% python3 -q
>>> import numpy as np
>>> np.set_printoptions(precision=2, suppress=True, linewidth=200)
>>> K = np.load("m.npy")
>>> print(K)
[[  0   9   2]
 [ -6 -12  -7]
 [ -4  13   0]
 [  0  18   4]
 [ -2   2  -1]
 [ -4 -14  -6]]
>>> Uu, sig, Vh = np.linalg.svd(K)
>>> print(np.argmax(sig[:-1] / (sig[1:] + 1e-6)) + 1)
2
>>> print(sig.round(2) + 0)
[31.63  9.78  0.  ]
>>> other = Uu[:, :2] @ np.diag(sig[:2]) @ Vh[:2]
>>> print(np.linalg.matrix_rank(other))
2
>>> print(round(float(np.linalg.norm(K - other) / np.linalg.norm(K)), 2))
0.0
>>> print(np.round(np.abs(K - other).max(), 2))
0.0
>>> print(np.round(np.linalg.norm(K - other, 2), 2), np.round(sig[2], 2))
0.0 0.0
>>> print(np.linalg.matrix_rank(K, rtol=0.05))
2
>>> J = np.load("data.npy")
>>> print(J)
[[-1.  1.  0.  0.  0.]
 [ 0. -1.  1.  0.  0.]
 [ 0.  0. -1.  1.  0.]
 [ 0.  0.  0. -1.  1.]
 [ 0.  0.  0.  0. -1.]]
>>> evals, evecs = np.linalg.eig(J)
>>> print(np.sort(np.linalg.eigvals(J @ J)))
[1. 1. 1. 1. 1.]
>>> hat = np.triu(np.array([[-5, -1, 0, 2, -1],
...     [4, -4, 3, -2, 5],
...     [-4, 0, 4, 5, -2],
...     [-5, -5, -4, 4, 1],
...     [5, 0, 2, -2, 4]]), 1) + np.eye(5)
>>> other = hat @ J @ np.linalg.inv(hat)
>>> print(np.poly(other))
[ 1.  5. 10. 10.  5.  1.]
>>> print(hat @ J - J @ hat)
[[ 0.  0. -4.  2. -3.]
 [ 0.  0.  0. -2.  0.]
 [ 0.  0.  0.  0.  4.]
 [ 0.  0.  0.  0.  0.]
 [ 0.  0.  0.  0.  0.]]
>>> print(other)
[[ -1.   1.  -4.  22. -33.]
 [  0.  -1.   1.  -2.   2.]
 [  0.   0.  -1.   1.   4.]
 [  0.   0.   0.  -1.   1.]
 [  0.   0.   0.   0.  -1.]]
>>> f = np.array([-7, 2, -7, -4, -8])
>>> other = J + np.outer(f, np.eye(5)[4])
>>> print(other)
[[-1.  1.  0.  0. -7.]
 [ 0. -1.  1.  0.  2.]
 [ 0.  0. -1.  1. -7.]
 [ 0.  0.  0. -1. -3.]
 [ 0.  0.  0.  0. -9.]]
>>> print((other - other.T) / 2)
[[ 0.   0.5  0.   0.  -3.5]
 [-0.5  0.   0.5  0.   1. ]
 [ 0.  -0.5  0.   0.5 -3.5]
 [ 0.   0.  -0.5  0.  -1.5]
 [ 3.5 -1.   3.5  1.5  0. ]]
>>> print(np.allclose(other, other.T))
False
>>> assert other == other.T
Traceback (most recent call last):
  File "<python-input-27>", line 1, in <module>
    assert other == other.T
           ^^^^^^^^^^^^^^^^
ValueError: The truth value of an array with more than one element is ambiguous. Use a.any() or a.all()
>>> other.inv()
Traceback (most recent call last):
  File "<python-input-28>", line 1, in <module>
    other.inv()
    ^^^^^^^^^
AttributeError: 'numpy.ndarray' object has no attribute 'inv'
>>> print((other + other.T) / 2)
[[-1.   0.5  0.   0.  -3.5]
 [ 0.5 -1.   0.5  0.   1. ]
 [ 0.   0.5 -1.   0.5 -3.5]
 [ 0.   0.   0.5 -1.  -1.5]
 [-3.5  1.  -3.5 -1.5 -9. ]]
>>> print(round(np.linalg.det(other), 2))
-9.0
>>> print(np.linalg.matrix_power(other, 2))
[[  1.  -2.   1.   0.  72.]
 [  0.   1.  -2.   1. -27.]
 [  0.   0.   1.  -2.  67.]
 [  0.   0.   0.   1.  30.]
 [  0.   0.   0.   0.  81.]]
>>> W0 = np.array([[-0.4, 1.7, -0.5, 0.0, 1.0, -0.8, 0.2, 1.3],
...     [-0.3, -0.2, 0.5, 0.4, -0.1, -0.8, 1.2, -0.4],
...     [-0.2, 0.1, -1.6, -0.5, 1.1, -0.5, 1.6, -1.3],
...     [1.3, -1.1, -2.1, 1.0, 0.9, -1.2, -1.4, -1.8],
...     [1.0, 0.6, -1.3, -0.4, 0.2, -0.3, -1.9, -0.5],
...     [-0.6, 0.4, -0.8, 0.1, 2.6, 1.7, -1.1, -0.7],
...     [2.2, 0.1, -0.9, 1.0, -0.1, 0.5, 0.6, 0.2]])
>>> print(W0)
[[-0.4  1.7 -0.5  0.   1.  -0.8  0.2  1.3]
 [-0.3 -0.2  0.5  0.4 -0.1 -0.8  1.2 -0.4]
 [-0.2  0.1 -1.6 -0.5  1.1 -0.5  1.6 -1.3]
 [ 1.3 -1.1 -2.1  1.   0.9 -1.2 -1.4 -1.8]
 [ 1.   0.6 -1.3 -0.4  0.2 -0.3 -1.9 -0.5]
 [-0.6  0.4 -0.8  0.1  2.6  1.7 -1.1 -0.7]
 [ 2.2  0.1 -0.9  1.  -0.1  0.5  0.6  0.2]]
>>> other = W0 / np.sqrt((W0 ** 2).mean(axis=1, keepdims=True))
>>> print(np.linalg.matrix_rank(W0 - W0.mean(axis=1, keepdims=True)))
7
>>> print(other[4])
[ 1.05  0.63 -1.37 -0.42  0.21 -0.32 -2.   -0.53]
>>> print(np.linalg.matrix_rank(other) == np.linalg.matrix_rank(W0))
True
>>> print(np.linalg.norm(other, axis=1))
[2.83 2.83 2.83 2.83 2.83 2.83 2.83]
>>> rk = np.linalg.matrix_rank(K)
>>> print(rk)
2
>>> ns = np.linalg.svd(K)[2][rk:].T
>>> print(ns.shape)
(3, 1)
>>> print(np.linalg.matrix_rank(K.T @ K), np.linalg.matrix_rank(K @ K.T))
2 2
>>> print(ns[:, 0] / ns[np.abs(ns[:, 0]).round(6).argmax(), 0])
[-0.72 -0.22  1.  ]
>>> vec = np.array([2, 2, 1, 2, 5, 3, 0, 5])
>>> h = np.maximum(W0 @ vec, 0)
>>> print(W0 * (h > 1e-9)[:, None])
[[-0.4  1.7 -0.5  0.   1.  -0.8  0.2  1.3]
 [-0.  -0.   0.   0.  -0.  -0.   0.  -0. ]
 [-0.   0.  -0.  -0.   0.  -0.   0.  -0. ]
 [ 0.  -0.  -0.   0.   0.  -0.  -0.  -0. ]
 [ 0.   0.  -0.  -0.   0.  -0.  -0.  -0. ]
 [-0.6  0.4 -0.8  0.1  2.6  1.7 -1.1 -0.7]
 [ 2.2  0.1 -0.9  1.  -0.1  0.5  0.6  0.2]]
>>> print(np.maximum(W0 @ vec, 0) - np.maximum(-W0 @ vec, 0))
[11.2 -4.6 -5.3 -7.8 -1.3 13.6  7.7]
>>> print(np.flatnonzero(h > 1e-9))
[0 5 6]
>>> cov = W0.T @ W0
>>> print(np.allclose(cov, cov.T))
True
>>> print(np.linalg.matrix_rank(cov))
7
>>> print(round(np.trace(cov), 2), np.round((W0 ** 2).sum(), 2))
60.83 60.83
>>> print((W0 @ W0.T).shape)
(7, 7)
>>> mat = np.load("w.npy")
>>> print(mat)
[[ 0 -2  0  3  3 -2  1 -2]
 [-2 -1 -1  0 -1 -1  3  0]
 [-3  0 -3  0  0 -3  2  3]
 [ 3 -2  1 -2  2  1 -1  1]
 [ 1  3 -1  1  2 -1  1  0]]
>>> f, r1 = mat[2], mat[0]
>>> print(f @ r1)
2
>>> p = (f @ r1) / (f @ f) * f
>>> print(np.round(np.linalg.norm(f + r1) ** 2 + np.linalg.norm(f - r1) ** 2, 2))
142.0
>>> print(r1 - p)
[ 0.15 -2.    0.15  3.    3.   -1.85  0.9  -2.15]
>>> print(np.linalg.matrix_rank(np.outer(f, r1)))
1
>>> t3 = np.stack([mat, -2 * mat, mat[::-1]])
>>> print(t3.sum(axis=0))
[[ 1  5 -1 -2 -1  1  0  2]
 [ 5 -1  2 -2  3  2 -4  1]
 [ 0  0  0  0  0  0  0  0]
 [-5  1 -2  2 -3 -2  4 -1]
 [-1 -5  1  2  1 -1  0 -2]]
>>> print(np.linalg.norm(t3, axis=(1, 2)))
[11.45 22.89 11.45]
>>> other = mat / np.sqrt((mat ** 2).mean(axis=1, keepdims=True))
>>> print(np.linalg.norm(other, axis=1))
[2.83 2.83 2.83 2.83 2.83]
>>> print(np.linalg.matrix_rank(mat - mat.mean(axis=1, keepdims=True)))
5
>>> print(np.linalg.matrix_rank(other) == np.linalg.matrix_rank(mat))
True
